$ python -q
>>> import numpy as np
>>> import numpy.linalg as la
>>> np.set_printoptions(precision=3, suppress=True, linewidth=100)
>>> def rnd(a):
...     return np.round(a, 3) + 0
... 
>>> M = np.loadtxt("x.csv", delimiter=",")
>>> M
array([[-0.5  ,  0.567,  0.   ],
       [-1.   ,  0.995, -0.7  ],
       [ 0.1  , -0.3  ,  0.4  ],
       [-1.5  ,  1.647, -0.7  ],
       [-0.6  ,  0.489,  1.   ],
       [-1.2  ,  0.79 , -1.4  ],
       [-0.7  ,  1.001, -0.2  ],
       [-0.2  ,  0.177, -1.1  ],
       [ 0.3  , -0.08 ,  1.   ],
       [-1.   ,  1.137,  0.8  ],
       [-1.4  ,  1.122,  0.9  ],
       [ 1.3  , -0.87 ,  0.2  ],
       [ 0.6  , -0.494,  1.1  ],
       [-1.4  ,  1.993, -1.2  ],
       [ 1.3  , -1.725,  1.4  ],
       [-0.2  ,  0.383,  0.2  ],
       [ 0.6  , -1.154,  0.   ],
       [ 1.5  , -1.265,  1.1  ],
       [-0.5  ,  1.001, -0.5  ],
       [-0.6  ,  0.128,  0.9  ],
       [-1.4  ,  1.58 ,  1.7  ],
       [ 0.3  , -0.184,  0.4  ]])
>>> lab = M[:, 1] > np.median(M[:, 1])
>>> r0 = M[lab].mean(axis=0) - M[~lab].mean(axis=0)
>>> np.argsort(-np.abs(r0).round(6), kind="stable")
array([1, 0, 2])
>>> ((M - M.mean(axis=0)) @ r0 > 0).astype(int)
array([1, 1, 0, 1, 1, 1, 1, 1, 0, 1, 1, 0, 0, 1, 0, 1, 0, 0, 1, 0, 1, 0])
>>> W2 = M[[1, 15]].astype(float)
>>> for _ in range(5):
...     lab = la.norm(M[:, None] - W2, axis=-1).argmin(axis=1)
...     W2 = np.array([M[lab == j].mean(axis=0) for j in range(2)])
... 
>>> lab
array([0, 0, 1, 0, 0, 0, 0, 0, 1, 0, 0, 1, 1, 0, 1, 0, 1, 1, 0, 0, 0, 1])
>>> np.abs(W2[1] - W2[0]).argmax()
np.int64(1)
>>> np.bincount(lab)
array([14,  8])
>>> M.shape
(22, 3)
>>> np.unravel_index(np.abs(M).argmax(), M.shape)
(np.int64(13), np.int64(1))
>>> rnd(la.svd(M, compute_uv=False))
array([6.65 , 3.954, 0.997])
>>> M[22]
Traceback (most recent call last):
  File "<python-input-18>", line 1, in <module>
    M[22]
    ~^^^^
IndexError: index 22 is out of bounds for axis 0 with size 22
>>> rnd(M.sum(axis=0))
array([-6.2  ,  6.938,  5.3  ])
>>> np.count_nonzero(M)
np.int64(64)
>>> M[:, 3]
Traceback (most recent call last):
  File "<python-input-21>", line 1, in <module>
    M[:, 3]
    ~^^^^^^
IndexError: index 3 is out of bounds for axis 1 with size 3
>>> K = np.load("m.npy")
>>> K
array([[-2,  0,  0],
       [-6,  6,  0],
       [ 0, -3,  2]])
>>> ev, vecs = la.eig(K)
>>> K @ vecs[:, 0] - ev[0] * vecs[:, 0]
array([0., 0., 0.])
>>> np.prod(ev)
np.float64(-24.0)
>>> rnd(np.sort(la.eigvals(K @ K)))
array([ 4.,  4., 36.])
>>> rnd(np.sort(la.eigvals(K.T)))
array([-2.,  2.,  6.])
>>> q, vecs = la.qr(K[:, :1])[0], la.qr(K[:, 1:])[0]
>>> sig = la.svd(q.T @ vecs, compute_uv=False)
>>> rnd(np.degrees(np.arccos(sig.clip(0, 1))))
array([18.435])
>>> rnd(la.norm(q @ q.T - vecs @ vecs.T, 2))
np.float64(1.0)
>>> (sig > 0.9).sum()
np.int64(1)
>>> rnd(sig)
array([0.949])
>>> rng = np.random.default_rng(18)
>>> lab = rng.permutation(3)
>>> Y = M[:, lab] * rng.choice([-1, 1], 3)
>>> Y
array([[ 0.5  , -0.   , -0.567],
       [ 1.   ,  0.7  , -0.995],
       [-0.1  , -0.4  ,  0.3  ],
       [ 1.5  ,  0.7  , -1.647],
       [ 0.6  , -1.   , -0.489],
       [ 1.2  ,  1.4  , -0.79 ],
       [ 0.7  ,  0.2  , -1.001],
       [ 0.2  ,  1.1  , -0.177],
       [-0.3  , -1.   ,  0.08 ],
       [ 1.   , -0.8  , -1.137],
       [ 1.4  , -0.9  , -1.122],
       [-1.3  , -0.2  ,  0.87 ],
       [-0.6  , -1.1  ,  0.494],
       [ 1.4  ,  1.2  , -1.993],
       [-1.3  , -1.4  ,  1.725],
       [ 0.2  , -0.2  , -0.383],
       [-0.6  , -0.   ,  1.154],
       [-1.5  , -1.1  ,  1.265],
       [ 0.5  ,  0.5  , -1.001],
       [ 0.6  , -0.9  , -0.128],
       [ 1.4  , -1.7  , -1.58 ],
       [-0.3  , -0.4  ,  0.184]])
>>> Uu, _, Vh = la.svd(M.T @ Y)
>>> rnd(Uu @ Vh)
array([[-1.,  0.,  0.],
       [ 0.,  0., -1.],
       [ 0., -1.,  0.]])
>>> lab
array([0, 2, 1])
>>> rnd(la.lstsq(M, Y)[0])
array([[-1.,  0.,  0.],
       [ 0.,  0., -1.],
       [ 0., -1.,  0.]])
>>> X = np.loadtxt("test19.csv", delimiter=",")
>>> X
array([[16., 10., 14.],
       [10.,  8.,  9.],
       [14.,  9., 10.]])
>>> # symmetric
>>> x0 = np.array([2, -2, 3])
>>> rhs = X @ x0
>>> rhs
array([54., 31., 40.])
>>> rnd(la.solve(X, -1 * rhs))
array([-2.,  2., -3.])
>>> rnd(la.solve(X.T, X[1]))
array([0., 1., 0.])
>>> rnd(la.solve(X, rhs + X[:, 1]))
array([ 2., -1.,  3.])
>>> W0 = np.load("case16.npy")
>>> W0
array([[1, 0, 0],
       [1, 1, 0],
       [1, 2, 1]])
>>> rnd(np.sort(la.eigvals(W0)))
array([1., 1., 1.])
>>> np.prod(np.diag(W0)), rnd(la.det(W0))
(np.int64(1), np.float64(1.0))
>>> J = np.loadtxt("data.csv", delimiter=",")
>>> J
array([[ 9.,  0.,  6.],
       [ 0.,  2.,  3.],
       [ 6.,  3., 13.]])
>>> Uu, sig = la.svd(K)
Traceback (most recent call last):
  File "<python-input-58>", line 1, in <module>
    Uu, sig = la.svd(K)
    ^^^^^^^
ValueError: too many values to unpack (expected 2)
>>> Uu, sig, Vh = la.svd(K, full_matrices=False)
>>> rnd(Uu.T @ Uu)
array([[1., 0., 0.],
       [0., 1., 0.],
       [0., 0., 1.]])
>>> rnd(sig)
array([8.879, 3.062, 0.883])
>>> np.allclose(Uu * sig @ Vh, K)
True
>>> rnd(sig / sig[0])
array([1.   , 0.345, 0.099])
>>> Uu.shape, sig.shape, Vh.shape
((3, 3), (3,), (3, 3))
>>> rnd(np.cumsum(sig ** 2) / np.sum(sig ** 2))
array([0.886, 0.991, 1.   ])
>>> rnd(np.sqrt((sig ** 2).sum())), rnd(la.norm(K))
(np.float64(9.434), np.float64(9.434))
>>> rnd(Uu.T @ K @ Vh.T)
array([[8.879, 0.   , 0.   ],
       [0.   , 3.062, 0.   ],
       [0.   , 0.   , 0.883]])
>>> data = np.load("out11.npy")
>>> data
array([[0, 0, 1, 0],
       [0, 1, 0, 0],
       [0, 0, 0, 1],
       [1, 0, 0, 0]])
>>> # columns are unit length and at right angles
>>> lab = rng.permutation(4)
>>> lab
array([1, 3, 0, 2])
>>> Y = data[lab][:, lab]
>>> np.diag(Y)
array([1, 0, 0, 0])
>>> rnd(np.sort(np.abs(la.eigvals(Y))))
array([1., 1., 1., 1.])
>>> rnd(la.det(Y)), rnd(la.det(data[lab]))
(np.float64(1.0), np.float64(-1.0))
>>> np.trace(Y)
np.int64(1)
>>> r0, r1 = data[3], data[0]
>>> r0 @ r0
np.int64(1)
>>> pr = (r0 @ r1) / (r0 @ r0) * r0
>>> (r1 - pr) @ r0
np.float64(0.0)
>>> rnd(la.norm(r0 + r1) ** 2 + la.norm(r0 - r1) ** 2)
np.float64(4.0)
>>> pr
array([0., 0., 0., 0.])
>>> r1 - pr
array([0., 0., 1., 0.])
>>> la.matrix_rank(np.outer(r0, r1))
np.int64(1)
